$ python3 -q
>>> import numpy as np
>>> np.set_printoptions(suppress=True, linewidth=160)
>>> def rd(a):
...     return np.round(a, 3) + 0
... 
>>> arr = np.loadtxt("run5.csv", delimiter=",")
>>> arr
array([[-0.03 ,  0.984,  0.701,  0.493],
       [-0.957, -0.99 ,  0.578,  0.749],
       [ 0.981, -1.   , -0.982, -0.979],
       [ 0.159, -0.905, -0.782, -0.572],
       [ 0.188, -0.558,  0.977,  0.782],
       [ 0.735,  1.   , -0.345, -0.363],
       [-0.824, -0.946,  0.955,  0.874],
       [ 0.726,  0.789,  0.854,  0.327],
       [ 0.969, -0.585, -1.   , -0.998],
       [ 0.06 ,  0.84 ,  0.967,  0.789],
       [-0.859,  0.986,  0.998,  0.98 ],
       [-0.716, -0.923, -0.01 ,  0.273],
       [-0.336, -0.907,  0.909,  0.696],
       [-0.08 , -0.976, -0.992, -0.896],
       [-0.944,  0.859,  0.508,  0.762],
       [-0.05 ,  0.999,  0.962,  0.821]])
>>> d = np.linalg.norm(arr[:, None] - arr[None], axis=-1)
>>> np.linalg.matrix_rank(d ** 2)
np.int64(6)
>>> d.mean(axis=1).argmax()
np.int64(2)
>>> rd(d[:5, :5])
array([[0.   , 2.199, 3.156, 2.634, 1.608],
       [2.199, 0.   , 3.029, 2.202, 1.288],
       [3.156, 3.029, 0.   , 0.944, 2.786],
       [2.634, 2.202, 0.944, 0.   , 2.247],
       [1.608, 1.288, 2.786, 2.247, 0.   ]])
>>> d[14].round(6).argsort(kind="stable")[:4]
array([14, 10,  0, 15])
>>> C = arr[[9, 2]].astype(float)
>>> for _ in range(4):
...     z = np.linalg.norm(arr[:, None] - C, axis=-1).argmin(axis=1)
...     C = np.array([arr[z == j].mean(axis=0) for j in range(2)])
... 
>>> z
array([0, 0, 1, 1, 0, 0, 0, 0, 1, 0, 0, 0, 0, 1, 0, 0])
>>> np.bincount(z)
array([12,  4])
>>> gram = np.cov(arr, rowvar=False)
>>> rd(np.median(arr, axis=0))
array([-0.04 , -0.572,  0.64 ,  0.594])
>>> rd(arr.std(axis=0))
array([0.653, 0.897, 0.786, 0.708])
>>> print(rd(np.polyfit(arr[:, 1], arr[:, 0], 1)))
[ 0.04  -0.058]
>>> print(rd(np.corrcoef(arr.T)))
[[ 1.     0.055 -0.505 -0.68 ]
 [ 0.055  1.     0.441  0.38 ]
 [-0.505  0.441  1.     0.968]
 [-0.68   0.38   0.968  1.   ]]
>>> rd(np.linalg.eigvalsh(gram)[::-1])
array([1.572, 0.743, 0.188, 0.004])
>>> Xs = arr - arr.mean(axis=0)
>>> V = np.linalg.svd(Xs)[2][:3]
>>> Y = Xs - Xs @ V.T @ V
>>> print(rd(np.diag(V.T @ V)))
[0.948 1.    0.663 0.389]
>>> np.linalg.norm(Y, axis=1).round(6).argmax()
np.int64(13)
>>> A = np.array([[0, 1, 2, 2, 1, -2],
...     [-1, 0, -2, 0, 5, -2],
...     [-2, 2, 0, 2, -4, -1],
...     [-2, 0, -2, 0, 0, -2],
...     [-1, -5, 4, 0, 0, 0],
...     [2, 2, 1, 2, 0, 0]])
>>> # skew, so no eigenvalue has a real part
>>> vec = np.array([0, 2, 1, 0, 0, 0])
>>> print(rd(np.linalg.eigvals(A).real))
[0. 0. 0. 0. 0. 0.]
>>> rd(np.linalg.det(A))
np.float64(484.0)
>>> Q = np.linalg.solve(np.eye(6) - A, np.eye(6) + A)
>>> rd(Q @ Q.T)
array([[1., 0., 0., 0., 0., 0.],
       [0., 1., 0., 0., 0., 0.],
       [0., 0., 1., 0., 0., 0.],
       [0., 0., 0., 1., 0., 0.],
       [0., 0., 0., 0., 1., 0.],
       [0., 0., 0., 0., 0., 1.]])
>>> m1 = np.load("m.npy")
>>> print(m1)
[[  2.725   2.696   4.627   5.147  -4.576  -2.44 ]
 [-13.884  -0.745  10.121   5.039  -6.954  -3.245]
 [  1.246   1.294   3.114   3.336  -5.374  -1.982]
 [  0.251   1.796   3.007   6.099  -5.549  -4.362]
 [  2.103   1.237   5.021   4.541  -3.79   -3.227]
 [  1.807   0.629   4.226   4.21   -4.697  -2.209]
 [-12.14    0.895   8.428   5.394  -7.84   -2.751]
 [  0.739   1.581   1.947   4.406  -3.613  -2.949]
 [  3.715   0.716   4.258   5.858  -3.727  -3.711]
 [-12.263  -0.889  11.257   3.548  -8.339  -2.365]
 [  1.626   1.593   3.536   6.602  -3.494   0.207]
 [  1.364   1.924   4.829   7.107  -5.695  -4.062]
 [  0.899   1.236   3.969   4.206  -4.802  -3.676]]
>>> Xs = (m1 - m1.mean(axis=0)) / m1.std(axis=0)
>>> rd(Xs.std(axis=0))
array([1., 1., 1., 1., 1., 1.])
>>> b = np.linalg.lstsq(np.delete(Xs, 2, axis=1), Xs[:, 2])[0]
>>> rd(b)
array([-0.386, -0.342,  0.102, -0.321,  0.046])
>>> rd(1 - np.var(Xs[:, 2] - np.delete(Xs, 2, axis=1) @ b))
np.float64(0.865)
>>> print(rd(np.linalg.svd(m1, compute_uv=False)))
[37.365 20.713  4.105  3.913  2.857  1.6  ]
>>> print(rd(m1.sum(axis=0)))
[-21.812  13.963  68.34   65.493 -68.45  -36.772]
>>> print(rd(np.linalg.norm(m1)))
43.221
>>> m1[:, 6]
Traceback (most recent call last):
  File "<python-input-42>", line 1, in <module>
    m1[:, 6]
    ~~^^^^^^
IndexError: index 6 is out of bounds for axis 1 with size 6
>>> gram = np.cov(m1, rowvar=False)
>>> gram.shape
(6, 6)
>>> data = np.load("test1.npy")
>>> data
array([[ 0, -4, -1,  3,  1,  1],
       [ 4,  0, -1, -4,  0,  1],
       [ 1,  1,  0, -3, -4, -2],
       [-3,  4,  3,  0, -4, -1],
       [-1,  0,  4,  4,  0,  1],
       [-1, -1,  2,  1, -1,  0]])
>>> f, v = data[4], data[5]
>>> f @ f
np.int64(34)
>>> print(f @ v)
13
>>> pr = (f @ v) / (f @ f) * f
>>> rd(np.linalg.norm(f + v) ** 2 + np.linalg.norm(f - v) ** 2)
np.float64(84.0)
>>> np.linalg.matrix_rank(np.outer(f, v))
np.int64(1)
